>>> import numpy as np
>>> from numpy import linalg as LA
>>> np.set_printoptions(precision=2, suppress=True, linewidth=120)
>>> mat = np.load("m.npy")
>>> mat
array([[-47,   0,   2,   3,   2,   2],
       [  1, -17,   3,   3,   1,   1],
       [  2,   2, -58,   1,   2,   0],
       [  2,   3,   2,  60,   2,   1],
       [  0,   2,   1,   2, -19,   2],
       [  1,   0,   2,   0,   2,  62]])
>>> x0 = np.array([-1, 2, 0, 2, -1, 2])
>>> y = mat @ x0
>>> y
array([ 55, -28,   2, 124,  31, 121])
>>> np.round(LA.solve(mat, y + mat[:, 4]), 2) + 0
array([-1.,  2.,  0.,  2.,  0.,  2.])
>>> rng = np.random.default_rng(602631)
>>> lab = rng.permutation(6)
>>> lab
array([2, 5, 0, 4, 3, 1])
>>> B = mat[lab][:, lab]
>>> B
array([[-58,   0,   2,   2,   1,   2],
       [  2,  62,   1,   2,   0,   0],
       [  2,   2, -47,   2,   3,   0],
       [  1,   2,   0, -19,   2,   2],
       [  2,   1,   2,   2,  60,   3],
       [  3,   1,   1,   1,   3, -17]])
>>> np.diag(B)
array([-58,  62, -47, -19,  60, -17])
>>> np.sort(np.abs(LA.eigvals(B)))
array([16.22, 19.83, 46.75, 58.52, 60.19, 62.13])
>>> np.allclose(B @ B.T, B.T @ B)
False
>>> round(np.abs(LA.eigvals(B)).max(), 2)
np.float64(62.13)
>>> assert B == B.T
Traceback (most recent call last):
  File "<python-input-18>", line 1, in <module>
    assert B == B.T
           ^^^^^^^^
ValueError: The truth value of an array with more than one element is ambiguous. Use a.any() or a.all()
>>> (B - B.T) / 2
array([[ 0. , -1. ,  0. ,  0.5, -0.5, -0.5],
       [ 1. ,  0. , -0.5,  0. , -0.5, -0.5],
       [ 0. ,  0.5,  0. ,  1. ,  0.5, -0.5],
       [-0.5,  0. , -1. ,  0. ,  0. ,  0.5],
       [ 0.5,  0.5, -0.5,  0. ,  0. ,  0. ],
       [ 0.5,  0.5,  0.5, -0.5,  0. ,  0. ]])
>>> x0 = np.array([2, 0, 1, 0, 2, 2])
>>> y = mat @ x0
>>> coef, lr = np.zeros(6), 1 / LA.norm(mat, 2) ** 2
>>> for i in range(150):
...     coef -= lr * mat.T @ (mat @ coef - y)
...     if i % 50 == 0: print(i, round(LA.norm(mat @ coef - y), 2))
... 
0 55.3
50 0.53
100 0.02
>>> coef.round(2) + 0
array([2., 0., 1., 0., 2., 2.])
>>> B = np.array([[-2, -1, -1, -3, -1],
...     [-1, 2, -1, -2, 2],
...     [3, -1, -1, 3, 0],
...     [-2, -3, -2, 2, 3],
...     [0, 3, 3, 3, 0]])
>>> E = B + B.T
>>> E
array([[-4, -2,  2, -5, -1],
       [-2,  4, -2, -5,  5],
       [ 2, -2, -2,  1,  3],
       [-5, -5,  1,  4,  6],
       [-1,  5,  3,  6,  0]])
>>> # symmetric
>>> round(float(LA.det(E)), 2)
3448.0
>>> np.trace(E)
np.int64(2)
>>> assert E == E.T
Traceback (most recent call last):
  File "<python-input-31>", line 1, in <module>
    assert E == E.T
           ^^^^^^^^
ValueError: The truth value of an array with more than one element is ambiguous. Use a.any() or a.all()
>>> evals, vecs = LA.eig(E)
>>> np.sort(LA.eigvals(E @ E))
array([  0.38,  44.73,  61.11, 104.27, 109.51])
>>> np.round(E @ vecs[:, 0] - evals[0] * vecs[:, 0], 2) + 0
array([0., 0., 0., 0., 0.])
>>> np.round(np.prod(evals), 2)
np.float64(3448.0)
>>> np.sort(LA.eigvals(LA.inv(E)))
array([-0.15, -0.1 ,  0.1 ,  0.13,  1.62])
>>> hat = np.triu(np.array([[2, 2, 5, 5, 2],
...     [-2, 2, 0, 0, 2],
...     [-5, 0, 0, -1, -3],
...     [2, -3, -2, -2, 1],
...     [3, 5, -3, 2, -2]]), 1) + np.eye(5)
>>> B = hat @ E @ LA.inv(hat)
>>> np.trace(B), np.trace(E)
(np.float64(2.0), np.int64(2))
>>> left, sig, Vt = LA.svd(E, full_matrices=False)
>>> np.allclose(left * sig @ Vt, E)
True
>>> round(np.sqrt((sig ** 2).sum()), 2), np.round(LA.norm(E), 2)
(np.float64(17.89), np.float64(17.89))
>>> K = np.loadtxt("out10.csv", delimiter=",")
>>> K
array([[25.98,  8.02, 12.02, 10.03, 11.98,  6.06,  9.94, -0.07, 10.  ],
       [47.03, 18.05, 17.08, 23.99, 30.98, 23.15, 26.  ,  9.99, 33.04],
       [22.99, 11.95,  4.1 ,  9.96,  9.09, 10.  , 17.98,  3.97, 14.09],
       [20.07,  7.04,  9.09, 13.01, 16.95, 13.98, 10.06,  3.98, 14.99],
       [51.01, 17.97, 19.04, 23.98, 35.  , 20.96, 25.96, 14.06, 39.01],
       [18.02,  9.  ,  2.94, 11.92, 18.  , 14.95, 15.  , 11.96, 24.06],
       [47.01, 23.04,  9.94, 27.  , 34.04, 30.97, 36.01, 18.04, 43.92],
       [29.02, 14.98,  5.01, 13.97, 15.  , 14.96, 22.91,  8.  , 21.97],
       [42.01, 17.04, 12.93, 23.01, 32.97, 23.99, 25.98, 15.9 , 39.02],
       [23.04, 11.92,  6.01, 18.97, 21.99, 24.99, 19.07,  8.03, 23.05]])
>>> left, sig, Vt = LA.svd(K)
>>> sig
array([205.69,  22.55,  15.4 ,  11.46,   0.18,   0.13,   0.09,   0.07,   0.04])
>>> np.argmax(sig[:-1] / (sig[1:] + 1e-6)) + 1
np.int64(4)
>>> B = left[:, :4] @ np.diag(sig[:4]) @ Vt[:4]
>>> round(float(LA.norm(K - B) / LA.norm(K)), 2)
0.0
>>> np.round(np.abs(K - B).max(), 2)
np.float64(0.06)
>>> round(LA.norm(K - B, 2), 2), round(sig[4], 2)
(np.float64(0.18), np.float64(0.18))
>>> LA.matrix_rank(K, rtol=0.05)
np.int64(4)
